>>> import numpy as np
>>> np.set_printoptions(precision=1, suppress=True, linewidth=140)
>>> m1 = np.load("mat.npy")
>>> m1
array([[ -1,  -1,  -1,  -1,  -1,  -1,  -1,  -1,  -1,  -1,  -1,  -1,  -1,  -1],
       [ -1,  -2,  -2,  -2,  -2,  -2,  -2,  -2,  -2,  -2,  -2,  -2,  -2,  -2],
       [ -1,  -2,  -3,  -3,  -3,  -3,  -3,  -3,  -3,  -3,  -3,  -3,  -3,  -3],
       [ -1,  -2,  -3,  -4,  -4,  -4,  -4,  -4,  -4,  -4,  -4,  -4,  -4,  -4],
       [ -1,  -2,  -3,  -4,  -5,  -5,  -5,  -5,  -5,  -5,  -5,  -5,  -5,  -5],
       [ -1,  -2,  -3,  -4,  -5,  -6,  -6,  -6,  -6,  -6,  -6,  -6,  -6,  -6],
       [ -1,  -2,  -3,  -4,  -5,  -6,  -7,  -7,  -7,  -7,  -7,  -7,  -7,  -7],
       [ -1,  -2,  -3,  -4,  -5,  -6,  -7,  -8,  -8,  -8,  -8,  -8,  -8,  -8],
       [ -1,  -2,  -3,  -4,  -5,  -6,  -7,  -8,  -9,  -9,  -9,  -9,  -9,  -9],
       [ -1,  -2,  -3,  -4,  -5,  -6,  -7,  -8,  -9, -10, -10, -10, -10, -10],
       [ -1,  -2,  -3,  -4,  -5,  -6,  -7,  -8,  -9, -10, -11, -11, -11, -11],
       [ -1,  -2,  -3,  -4,  -5,  -6,  -7,  -8,  -9, -10, -11, -12, -12, -12],
       [ -1,  -2,  -3,  -4,  -5,  -6,  -7,  -8,  -9, -10, -11, -12, -13, -13],
       [ -1,  -2,  -3,  -4,  -5,  -6,  -7,  -8,  -9, -10, -11, -12, -13, -14]])
>>> np.allclose(m1 @ m1.T, m1.T @ m1)
True
>>> np.allclose(m1, m1.T)
True
>>> np.sort(np.abs(np.linalg.eigvals(m1)))
array([ 0.3,  0.3,  0.3,  0.3,  0.3,  0.4,  0.5,  0.6,  0.8,  1.1,  1.8,  3.5,  9.6, 85.3])
>>> round(np.abs(np.linalg.eigvals(m1)).max(), 1)
np.float64(85.3)
>>> O, r_ = np.linalg.qr(m1)
>>> round(np.trace(O @ O.T), 1)
np.float64(14.0)
>>> np.abs(np.diag(r_))
array([3.7, 1. , 1. , 1. , 1. , 0.9, 0.9, 0.9, 0.9, 0.9, 0.9, 0.9, 0.8, 0.7])
>>> O.shape, r_.shape
((14, 14), (14, 14))
>>> np.round(abs(r_[0, 0]), 1), round(np.linalg.norm(m1[:, 0]), 1)
(np.float64(3.7), np.float64(3.7))
>>> E = np.loadtxt("dump.csv", delimiter=",")
>>> E
array([[1., 3., 2., 3., 0.],
       [0., 1., 3., 0., 3.],
       [0., 0., 3., 2., 2.],
       [0., 0., 0., 1., 0.],
       [0., 0., 0., 0., 2.]])
>>> vals, evecs = np.linalg.eig(E)
>>> np.sort(np.linalg.eigvals(E @ E))
array([1., 1., 1., 4., 9.])
>>> np.prod(vals)
np.float64(6.0)
>>> np.sort(np.linalg.eigvals(E.T))
array([1., 1., 1., 2., 3.])
